$ python3 -q
>>> import numpy as np
>>> np.set_printoptions(precision=3, suppress=True, linewidth=100, floatmode="fixed")
>>> tidy = lambda a: np.round(a, 3) + 0
>>> F = np.loadtxt("sample17.csv", delimiter=",")
>>> F
array([[ 0.839,  4.747,  1.328],
       [ 1.556, -3.598, -3.104],
       [-1.771, -3.114, -3.488],
       [ 1.765,  3.734,  2.818],
       [ 1.208,  2.157,  4.346],
       [ 1.624,  4.183,  2.205],
       [-1.164,  1.229,  4.705],
       [ 1.043,  3.720,  3.174],
       [ 2.241,  4.444,  0.475],
       [-2.214,  0.633,  4.438],
       [ 1.872, -4.628,  0.276],
       [-2.193, -0.800,  4.421],
       [-0.929,  3.673,  3.263],
       [ 0.317, -2.310, -4.423],
       [-4.626,  0.517,  1.826],
       [-0.942,  4.899,  0.336],
       [-1.949,  4.483,  1.053],
       [ 4.801, -1.295, -0.525],
       [ 1.190, -0.856,  4.780],
       [ 1.109, -4.860,  0.392],
       [-2.571,  3.255, -2.792],
       [-0.117, -3.872, -3.161],
       [-0.714,  2.237, -4.414],
       [ 2.739, -3.537, -2.233],
       [-3.548,  1.333,  3.261],
       [-0.520,  2.968,  3.990],
       [-1.520,  4.697, -0.792],
       [-3.869,  2.977, -1.078],
       [-0.836,  2.169,  4.427],
       [ 4.591, -1.347, -1.452],
       [-2.543,  4.275,  0.504],
       [-1.277,  3.470, -3.366],
       [-1.910, -2.162, -4.084]])
>>> z = F[:, 0] > np.median(F[:, 0])
>>> r0 = F[z].mean(axis=0) - F[~z].mean(axis=0)
>>> z.astype(int)
array([1, 1, 0, 1, 1, 1, 0, 1, 1, 0, 1, 0, 0, 1, 0, 0, 0, 1, 1, 1, 0, 1, 0, 1, 0, 1, 0, 0, 0, 1, 0,
       0, 0])
>>> cov = np.cov(F, rowvar=False)
>>> tidy(np.corrcoef(F[:, 2], F[:, 1])[0, 1])
np.float64(0.335)
>>> np.argsort(-F.std(axis=0).round(6), kind="stable")
array([1, 2, 0])
>>> tidy(cov)
array([[ 5.097, -1.981, -0.450],
       [-1.981, 10.010,  3.229],
       [-0.450,  3.229,  9.274]])
>>> tidy(np.corrcoef(F.T))
array([[ 1.000, -0.277, -0.066],
       [-0.277,  1.000,  0.335],
       [-0.066,  0.335,  1.000]])
>>> x0 = np.array([1, 0, -3])
>>> y = F @ x0
>>> b, lr = np.zeros(3), 1 / np.linalg.norm(F, 2) ** 2
>>> for i in range(25):
...     b -= lr * F.T @ (F @ b - y)
...     if i % 5 == 0: print(i, round(np.linalg.norm(F @ b - y), 3))
... 
0 19.55
5 2.233
10 0.379
15 0.067
20 0.012
>>> tidy(b)
array([ 1.000,  0.000, -3.000])
>>> tidy(np.linalg.cond(F))
np.float64(1.848)
>>> feats = np.load("data.npy")
>>> feats
array([[25,  0,  4,  0,  3,  0,  0,  9],
       [ 0, 13, 29,  3,  0, 21,  0,  0],
       [25,  0,  4,  0,  3,  0,  0,  9],
       [43,  0,  0,  0, 18,  0,  0, 28],
       [ 6,  4,  3,  3,  7,  0, 16, 15],
       [35,  0,  0,  0, 17,  0,  3, 27],
       [ 8,  1,  0,  5, 20,  0, 39, 32],
       [35,  0,  0,  0, 17,  0,  3, 27],
       [11,  1,  0,  2, 14,  0, 24, 24],
       [ 0, 10, 17,  5,  0, 13,  0,  0]])
>>> proj = feats @ np.linalg.solve(feats.T @ feats, feats.T)
>>> tidy(proj)
array([[0.500, 0.000, 0.500, 0.000, 0.000, 0.000, 0.000, 0.000, 0.000, 0.000],
       [0.000, 1.000, 0.000, 0.000, 0.000, 0.000, 0.000, 0.000, 0.000, 0.000],
       [0.500, 0.000, 0.500, 0.000, 0.000, 0.000, 0.000, 0.000, 0.000, 0.000],
       [0.000, 0.000, 0.000, 1.000, 0.000, 0.000, 0.000, 0.000, 0.000, 0.000],
       [0.000, 0.000, 0.000, 0.000, 1.000, 0.000, 0.000, 0.000, 0.000, 0.000],
       [0.000, 0.000, 0.000, 0.000, 0.000, 0.500, 0.000, 0.500, 0.000, 0.000],
       [0.000, 0.000, 0.000, 0.000, 0.000, 0.000, 1.000, 0.000, 0.000, 0.000],
       [0.000, 0.000, 0.000, 0.000, 0.000, 0.500, 0.000, 0.500, 0.000, 0.000],
       [0.000, 0.000, 0.000, 0.000, 0.000, 0.000, 0.000, 0.000, 1.000, 0.000],
       [0.000, 0.000, 0.000, 0.000, 0.000, 0.000, 0.000, 0.000, 0.000, 1.000]])
>>> tidy(np.trace(proj))
np.float64(8.0)
>>> tidy(proj @ feats[:, 4])
array([ 3.000,  0.000,  3.000, 18.000,  7.000, 17.000, 20.000, 17.000, 14.000,  0.000])
>>> np.allclose(proj @ proj, proj)
True
>>> tidy(np.linalg.eigvalsh(proj))
array([0.000, 0.000, 1.000, 1.000, 1.000, 1.000, 1.000, 1.000, 1.000, 1.000])
